% python3 -q
>>> import numpy as np
>>> from numpy import linalg as LA
>>> np.set_printoptions(precision=3, suppress=True, linewidth=160, legacy="1.25")
>>> C = np.array([[4, 5, -3, 3], [2, -5, 2, 3], [5, 5, 3, -5]])
>>> arr = np.repeat(C, 20 // 3, axis=0)
>>> rng = np.random.default_rng(326868)
>>> arr = arr + 0.02 * rng.normal(size=arr.shape)
>>> print(arr)
[[ 4.027  5.    -3.02   2.972]
 [ 4.018  4.999 -2.967  2.975]
 [ 4.     5.009 -2.992  3.023]
 [ 4.018  4.99  -3.018  3.009]
 [ 4.015  5.013 -3.042  3.008]
 [ 3.995  4.988 -2.995  2.973]
 [ 1.994 -5.009  2.026  3.017]
 [ 2.003 -5.005  1.972  2.976]
 [ 1.99  -4.999  1.964  3.024]
 [ 2.016 -4.983  1.977  3.019]
 [ 1.964 -4.985  2.013  3.027]
 [ 1.994 -5.007  1.992  3.004]
 [ 4.999  5.029  3.011 -5.005]
 [ 5.033  5.002  2.98  -5.023]
 [ 4.979  5.033  2.983 -4.99 ]
 [ 4.995  4.981  3.018 -4.993]
 [ 4.994  5.032  2.977 -5.04 ]
 [ 5.043  5.02   3.012 -5.023]]
>>> print(np.abs(LA.svd(arr)[2][-1]))
[0.357 0.417 0.689 0.473]
>>> print(round(np.log10(LA.cond(arr))))
2
>>> print([round(float(x), 3) for x in LA.svd(arr, compute_uv=False)[:3]])
[25.475, 16.807, 13.456]
>>> print(LA.matrix_rank(arr, rtol=0.1))
3
>>> W1 = np.array([[6, 8, 2, 9, 4], [4, 8, 4, 0, 1], [6, 5, 9, 3, 2], [5, 7, 0, 1, 5]])
>>> coef = np.array([6, 5, 8, -8, 1])
>>> hid = np.maximum(arr @ W1 + coef, 0)
>>> print((hid > 0).astype(int))
[[1 1 1 1 1]
 [1 1 1 1 1]
 [1 1 1 1 1]
 [1 1 1 1 1]
 [1 1 1 1 1]
 [1 1 1 1 1]
 [1 1 1 1 1]
 [1 1 1 1 1]
 [1 1 1 1 1]
 [1 1 1 1 1]
 [1 1 1 1 1]
 [1 1 1 1 1]
 [1 1 1 1 1]
 [1 1 1 1 1]
 [1 1 1 1 1]
 [1 1 1 1 1]
 [1 1 1 1 1]
 [1 1 1 1 1]]
>>> print(LA.matrix_rank(hid))
5
>>> C = np.array([[-7, -8, 8], [3, 2, -6], [1, -9, 0], [-3, 8, -7], [0, 4, 8]])
>>> print((hid @ C).round(6).argmax(axis=1))
[1 1 1 1 1 1 2 2 2 2 2 2 0 0 0 0 0 0]
>>> Ac = arr - arr.mean(axis=0)
>>> left, s, Vh = LA.svd(Ac, full_matrices=False)
>>> print(Vh[0] * np.sign(Vh[0, np.abs(Vh[0]).argmax()]))
[ 0.23   0.82  -0.017 -0.524]
>>> print(np.abs(Vh[-1]))
[0.837 0.023 0.382 0.391]
>>> Ac = (arr - arr.mean(axis=0)) / arr.std(axis=0)
>>> print(Ac.std(axis=0))
[1. 1. 1. 1.]
>>> print(np.argwhere(np.abs(Ac) > 2))
[]
>>> coef = LA.lstsq(np.delete(Ac, 0, axis=1), Ac[:, 0])[0]
>>> print(coef)
[ 0.372 -0.429 -0.837]
>>> print(np.abs(coef).argmax())
2
>>> print(np.round(1 - np.var(Ac[:, 0] - np.delete(Ac, 0, axis=1) @ coef), 3))
1.0
